$ python -q
>>> import numpy as np
>>> import numpy.linalg as la
>>> np.set_printoptions(precision=1, suppress=True, linewidth=160, sign=" ")
>>> def rd(a):
...     return np.round(a, 1) + 0
... 
>>> arr = np.load("arr.npy")
>>> arr
array([[  0,  -9,   0,   3,  -9,   1, -12],
       [  9,   0,  -5,  11,   8,  -4,   8],
       [  0,   5,   0,  12,  17,  -7,   9],
       [ -3, -11, -12,   0,   1,   5,   0],
       [  9,  -8, -17,  -1,   0,  13,  10],
       [ -1,   4,   7,  -5, -13,   0,  -2],
       [ 12,  -8,  -9,   0, -10,   2,   0]])
>>> left, sigma, vt = la.svd(arr)
>>> rd(sigma)
array([ 34.6,  34.6,  15.8,  15.8,   4.2,   4.2,   0. ])
>>> np.argmax(sigma[:-1] / (sigma[1:] + 1e-6)) + 1
np.int64(6)
>>> Y = left[:, :6] @ np.diag(sigma[:6]) @ vt[:6]
>>> la.matrix_rank(Y)
np.int64(6)
>>> la.matrix_rank(arr, rtol=0.05)
np.int64(6)
>>> rd(la.norm(arr - Y, 2)), rd(sigma[6])
(np.float64(0.0), np.float64(0.0))
>>> W0 = np.load("a.npy")
>>> W0
array([[ 12.7,   1.4,  -0.4,   0.5,   3.4],
       [-11.4,   2.4,   1.8,  -0.1,   0.5],
       [ 11.6,  -2.5,   4.4,   0. ,  -1.8],
       [  7.5,  -0.8,   2.4,  -0.5,  -0.4],
       [ 10.4,   2.4,   0.7,   0.6,   0.8],
       [ -6.5,  -4.1,   1.1,  -0.3,  -0.9],
       [ 11. ,  -1.6,   0.6,   0.1,  -0.8],
       [ -3.4,   0.7,  -0.1,  -0.2,  -0.7],
       [  2.5,   0.7,  -2.9,   1. ,   0.8],
       [ -0.8,   2.2,   3.5,  -1.2,  -3.2],
       [ 14.2,   7.1,   0. ,  -0.3,  -0.6],
       [  5.2,   6.1,   1.6,   0.6,  -0.1],
       [-16. ,   6.3,   2.3,  -0.3,  -0.4],
       [  4.1,  -4.7,  -0.7,  -0.3,  -0.5],
       [ -3. ,  -5.2,   4.2,   0.3,   1.2],
       [  1.7,   4.1,   1. ,  -0.3,  -1.2],
       [ -5.2,  -0.4,  -2. ,  -0.5,   0.5],
       [ 18.7,   3.3,   0.4,  -0.2,   0.7],
       [ 13.3,  -6.6,  -4. ,  -0.6,   1.4],
       [ -1.6,  -1.2,   4.7,   0.3,  -0.8],
       [ -5.4,  -0.5,  -3.9,   0. ,   1. ],
       [  6.7,  -4. ,   2.3,   1.1,  -0.9],
       [ -7. ,  -5.4,  -1.3,  -0.2,  -1. ],
       [  3.3,   3.9,   2.5,   1. ,  -1.6],
       [  6.6,  -1.7,  -3. ,  -0.5,  -0.4],
       [-12.5,  -6.7,  -2. ,  -1.5,   0.7],
       [ -3.8,   1.7,  -0.5,  -0.5,  -1.5]])
>>> x = np.array([2, 1, 1, 2, 1])
>>> h1 = np.maximum(W0 @ x, 0)
>>> W0 * (h1 > 1e-9)[:, None]
array([[12.7,  1.4, -0.4,  0.5,  3.4],
       [-0. ,  0. ,  0. , -0. ,  0. ],
       [11.6, -2.5,  4.4,  0. , -1.8],
       [ 7.5, -0.8,  2.4, -0.5, -0.4],
       [10.4,  2.4,  0.7,  0.6,  0.8],
       [-0. , -0. ,  0. , -0. , -0. ],
       [11. , -1.6,  0.6,  0.1, -0.8],
       [-0. ,  0. , -0. , -0. , -0. ],
       [ 2.5,  0.7, -2.9,  1. ,  0.8],
       [-0. ,  0. ,  0. , -0. , -0. ],
       [14.2,  7.1,  0. , -0.3, -0.6],
       [ 5.2,  6.1,  1.6,  0.6, -0.1],
       [-0. ,  0. ,  0. , -0. , -0. ],
       [ 4.1, -4.7, -0.7, -0.3, -0.5],
       [-0. , -0. ,  0. ,  0. ,  0. ],
       [ 1.7,  4.1,  1. , -0.3, -1.2],
       [-0. , -0. , -0. , -0. ,  0. ],
       [18.7,  3.3,  0.4, -0.2,  0.7],
       [13.3, -6.6, -4. , -0.6,  1.4],
       [-1.6, -1.2,  4.7,  0.3, -0.8],
       [-0. , -0. , -0. ,  0. ,  0. ],
       [ 6.7, -4. ,  2.3,  1.1, -0.9],
       [-0. , -0. , -0. , -0. , -0. ],
       [ 3.3,  3.9,  2.5,  1. , -1.6],
       [ 6.6, -1.7, -3. , -0.5, -0.4],
       [-0. , -0. , -0. , -0. ,  0. ],
       [-0. ,  0. , -0. , -0. , -0. ]])
>>> rd(h1)
array([ 30.8,   0. ,  23.3,  15.2,  25.9,   0. ,  20.4,   0. ,   5.6,   0. ,  34.3,  19.2,   0. ,   1.7,   0. ,   6.7,   0. ,  41.4,  16.2,   0.1,   0. ,
        13. ,   0. ,  13.4,   7.1,   0. ,   0. ])
>>> np.flatnonzero(h1 > 1e-9)
array([  0,   2,   3,   4,   6,   8,  10,  11,  13,  15,  17,  18,  19,  21,  23,  24])
>>> rd(np.maximum(W0 @ x, 0) - np.maximum(-W0 @ x, 0))
array([ 30.8, -18.3,  23.3,  15.2,  25.9, -17.5,  20.4,  -7.3,   5.6,  -1.5,  34.3,  19.2, -24.4,   1.7,  -5.2,   6.7, -13.3,  41.4,  16.2,   0.1, -14.2,
        13. , -22.1,  13.4,   7.1, -36. ,  -8.9])
